% ipython --no-banner

In [1]: import numpy as np

In [2]: np.set_printoptions(precision=3, suppress=True, linewidth=100, floatmode="fixed")

In [3]: A2 = np.array([[1, 1], [1, -1]])

In [4]: rng = np.random.default_rng(95631)

In [5]: arr = np.kron(A2, np.kron(A2, A2))[rng.permutation(8)][:5]

In [6]: arr
Out[6]: 
array([[ 1,  1,  1,  1, -1, -1, -1, -1],
       [ 1, -1, -1,  1,  1, -1, -1,  1],
       [ 1,  1, -1, -1,  1,  1, -1, -1],
       [ 1,  1,  1,  1,  1,  1,  1,  1],
       [ 1, -1, -1,  1, -1,  1,  1, -1]])

In [7]: U, sv, Vt = np.linalg.svd(arr, full_matrices=False)

In [8]: sv
Out[8]: array([2.828, 2.828, 2.828, 2.828, 2.828])

In [9]: np.cumsum(sv ** 2) / np.sum(sv ** 2)
Out[9]: array([0.200, 0.400, 0.600, 0.800, 1.000])

In [10]: (sv > 1e-8).sum()
Out[10]: np.int64(5)

In [11]: A2 = arr / np.linalg.norm(arr, axis=1, keepdims=True)

In [12]: gram = A2 @ A2.T

In [13]: np.argwhere(np.triu(np.abs(gram) > 0.95, 1))
Out[13]: array([], shape=(0, 2), dtype=int64)

In [14]: (gram - 2 * np.eye(5)).round(6).argmax(axis=1)
Out[14]: array([1, 0, 0, 0, 0])

In [15]: W = np.array([[1, 0, 0, 0],
    ...:     [0, 1, 2, 0],
    ...:     [1, 1, 2, 1],
    ...:     [1, 1, 2, 1],
    ...:     [1, 2, 2, 2],
    ...:     [2, 3, 2, 1],
    ...:     [3, 0, 1, 0],
    ...:     [2, 2, 0, 0]])

In [16]: beta = np.array([-4, 5, -2, -5])

In [17]: H = np.maximum(arr @ W + beta, 0)

In [18]: H
Out[18]: 
array([[ 0,  1,  0,  0],
       [ 0,  5,  0,  0],
       [ 0,  7,  0,  0],
       [ 7, 15,  9,  0],
       [ 0,  3,  0,  0]])

In [19]: np.linalg.matrix_rank(H)
Out[19]: np.int64(2)

In [20]: (H > 0).astype(int)
Out[20]: 
array([[0, 1, 0, 0],
       [0, 1, 0, 0],
       [0, 1, 0, 0],
       [1, 1, 1, 0],
       [0, 1, 0, 0]])

In [21]: W2 = np.array([[2, 1, -2], [2, -1, 0], [1, -1, -1], [0, 1, 1]])

In [22]: W @ W2
Out[22]: 
array([[ 2,  1, -2],
       [ 4, -3, -2],
       [ 6, -1, -3],
       [ 6, -1, -3],
       [ 8, -1, -2],
       [12, -2, -5],
       [ 7,  2, -7],
       [ 8,  0, -4]])

In [23]: (H @ W2).round(6).argmax(axis=1)
Out[23]: array([0, 0, 0, 0, 0])

In [24]: vec = np.array([1, -1, 1, -2, 2, 2, -2, -1])

In [25]: h = np.maximum(arr @ vec, 0)

In [26]: arr * (h > 1e-9)[:, None]
Out[26]: 
array([[ 0,  0,  0,  0,  0,  0,  0,  0],
       [ 0,  0,  0,  0,  0,  0,  0,  0],
       [ 1,  1, -1, -1,  1,  1, -1, -1],
       [ 0,  0,  0,  0,  0,  0,  0,  0],
       [ 0,  0,  0,  0,  0,  0,  0,  0]])

In [27]: np.flatnonzero(h > 1e-9)
Out[27]: array([2])

In [28]: np.maximum(arr @ vec, 0) - np.maximum(-arr @ vec, 0)
Out[28]: array([-2,  0,  8,  0, -2])

In [29]: arr.T @ h
Out[29]: array([ 8,  8, -8, -8,  8,  8, -8, -8])

In [30]: np.tanh(arr @ vec)
Out[30]: array([-0.964,  0.000,  1.000,  0.000, -0.964])

In [31]: np.maximum(arr @ (3 * vec), 0)
Out[31]: array([ 0,  0, 24,  0,  0])

In [32]: t = np.radians(15)

In [33]: Rm = np.eye(8)

In [34]: Rm[2, 2] = Rm[7, 7] = np.cos(t)

In [35]: Rm[2, 7], Rm[7, 2] = -np.sin(t), np.sin(t)

In [36]: Rm
Out[36]: 
array([[ 1.000,  0.000,  0.000,  0.000,  0.000,  0.000,  0.000,  0.000],
       [ 0.000,  1.000,  0.000,  0.000,  0.000,  0.000,  0.000,  0.000],
       [ 0.000,  0.000,  0.966,  0.000,  0.000,  0.000,  0.000, -0.259],
       [ 0.000,  0.000,  0.000,  1.000,  0.000,  0.000,  0.000,  0.000],
       [ 0.000,  0.000,  0.000,  0.000,  1.000,  0.000,  0.000,  0.000],
       [ 0.000,  0.000,  0.000,  0.000,  0.000,  1.000,  0.000,  0.000],
       [ 0.000,  0.000,  0.000,  0.000,  0.000,  0.000,  1.000,  0.000],
       [ 0.000,  0.000,  0.259,  0.000,  0.000,  0.000,  0.000,  0.966]])

In [37]: A2 = arr @ Rm.T

In [38]: np.allclose(np.linalg.norm(arr, axis=1), np.linalg.norm(A2, axis=1))
Out[38]: True

In [39]: A2
Out[39]: 
array([[ 1.000,  1.000,  1.225,  1.000, -1.000, -1.000, -1.000, -0.707],
       [ 1.000, -1.000, -1.225,  1.000,  1.000, -1.000, -1.000,  0.707],
       [ 1.000,  1.000, -0.707, -1.000,  1.000,  1.000, -1.000, -1.225],
       [ 1.000,  1.000,  0.707,  1.000,  1.000,  1.000,  1.000,  1.225],
       [ 1.000, -1.000, -0.707,  1.000, -1.000,  1.000,  1.000, -1.225]])

In [40]: E = np.loadtxt("mat.csv", delimiter=",")

In [41]: E
Out[41]: 
array([[ 5.000, -2.000,  5.000, -2.000],
       [-4.000,  1.000, -4.000,  1.000],
       [ 5.000, -2.000,  5.000, -2.000],
       [-4.000,  1.000, -4.000,  1.000]])

In [42]: np.linalg.cond(E) > 100
Out[42]: np.True_

In [43]: np.round(np.linalg.norm(E, 2) / np.linalg.norm(E), 3)
Out[43]: np.float64(0.998)

In [44]: [round(float(x), 3) for x in np.linalg.svd(E, compute_uv=False)[:3]]
Out[44]: [13.536, 0.887, 0.0]

In [45]: U, sv, Vt = np.linalg.svd(E)

In [46]: np.argmax(sv[:-1] / (sv[1:] + 1e-6)) + 1
Out[46]: np.int64(2)

In [47]: A2 = U[:, :2] @ np.diag(sv[:2]) @ Vt[:2]

In [48]: np.linalg.matrix_rank(E, rtol=0.05)
Out[48]: np.int64(2)

In [49]: round(float(np.linalg.norm(E - A2, 2)), 3), round(sv[2], 3)
Out[49]: (0.0, np.float64(0.0))

In [50]: F = np.load("dump.npy")

In [51]: F
Out[51]: 
array([[ 1,  1,  1,  1, -1, -1, -1, -1],
       [ 1, -1,  1, -1, -1,  1, -1,  1],
       [ 1,  1, -1, -1,  1,  1, -1, -1]])

In [52]: u = np.array([-3, -4])

In [53]: np.convolve(F[0], u)
Out[53]: array([-3, -7, -7, -7, -1,  7,  7,  7,  4])

In [54]: A2 = F / np.linalg.norm(F, axis=1, keepdims=True)

In [55]: gram = A2 @ A2.T

In [56]: (np.abs(gram) > 0.9).astype(int)
Out[56]: 
array([[1, 0, 0],
       [0, 1, 0],
       [0, 0, 1]])

In [57]: gram.round(3) + 0
Out[57]: 
array([[1.000, 0.000, 0.000],
       [0.000, 1.000, 0.000],
       [0.000, 0.000, 1.000]])

In [58]: np.argwhere(np.triu(np.abs(gram) > 0.95, 1))
Out[58]: array([], shape=(0, 2), dtype=int64)

In [59]: np.linalg.norm(A2, axis=1)
Out[59]: array([1.000, 1.000, 1.000])

In [60]: gram[0].round(3) + 0
Out[60]: array([1.000, 0.000, 0.000])

In [61]: (gram - 2 * np.eye(3)).round(6).argmax(axis=1)
Out[61]: array([1, 0, 0])

In [62]: A2 = F / np.sqrt((F ** 2).mean(axis=1, keepdims=True))

In [63]: np.linalg.norm(A2, axis=1)
Out[63]: array([2.828, 2.828, 2.828])

In [64]: A2[0]
Out[64]: array([ 1.000,  1.000,  1.000,  1.000, -1.000, -1.000, -1.000, -1.000])

In [65]: W0 = np.loadtxt("case11.csv", delimiter=",")

In [66]: W0
Out[66]: 
array([[ 0.000,  0.000,  0.000,  2.000],
       [ 5.000,  0.000,  3.000, -2.000],
       [ 0.000,  0.000,  0.000,  0.000],
       [ 0.000,  0.000, -5.000,  0.000]])

In [67]: r = np.linalg.matrix_rank(W0)

In [68]: r
Out[68]: np.int64(3)

In [69]: null = np.linalg.svd(W0)[2][r:].T

In [70]: [int(np.linalg.matrix_rank(W0[:i])) for i in range(1, len(W0) + 1)]
Out[70]: [1, 2, 2, 3]

In [71]: np.round(W0 @ null, 3) + 0
Out[71]: 
array([[0.000],
       [0.000],
       [0.000],
       [0.000]])

In [72]: np.round(null @ null.T, 3) + 0
Out[72]: 
array([[0.000, 0.000, 0.000, 0.000],
       [0.000, 1.000, 0.000, 0.000],
       [0.000, 0.000, 0.000, 0.000],
       [0.000, 0.000, 0.000, 0.000]])

In [73]: np.round(null[:, 0] / null[np.abs(null[:, 0]).round(6).argmax(), 0], 3) + 0
Out[73]: array([0.000, 1.000, 0.000, 0.000])

In [74]: [int(np.linalg.matrix_rank(np.delete(W0, i, axis=0))) for i in range(4)]
Out[74]: [2, 2, 3, 2]

In [75]: np.allclose(W0 @ null, 0)
Out[75]: True
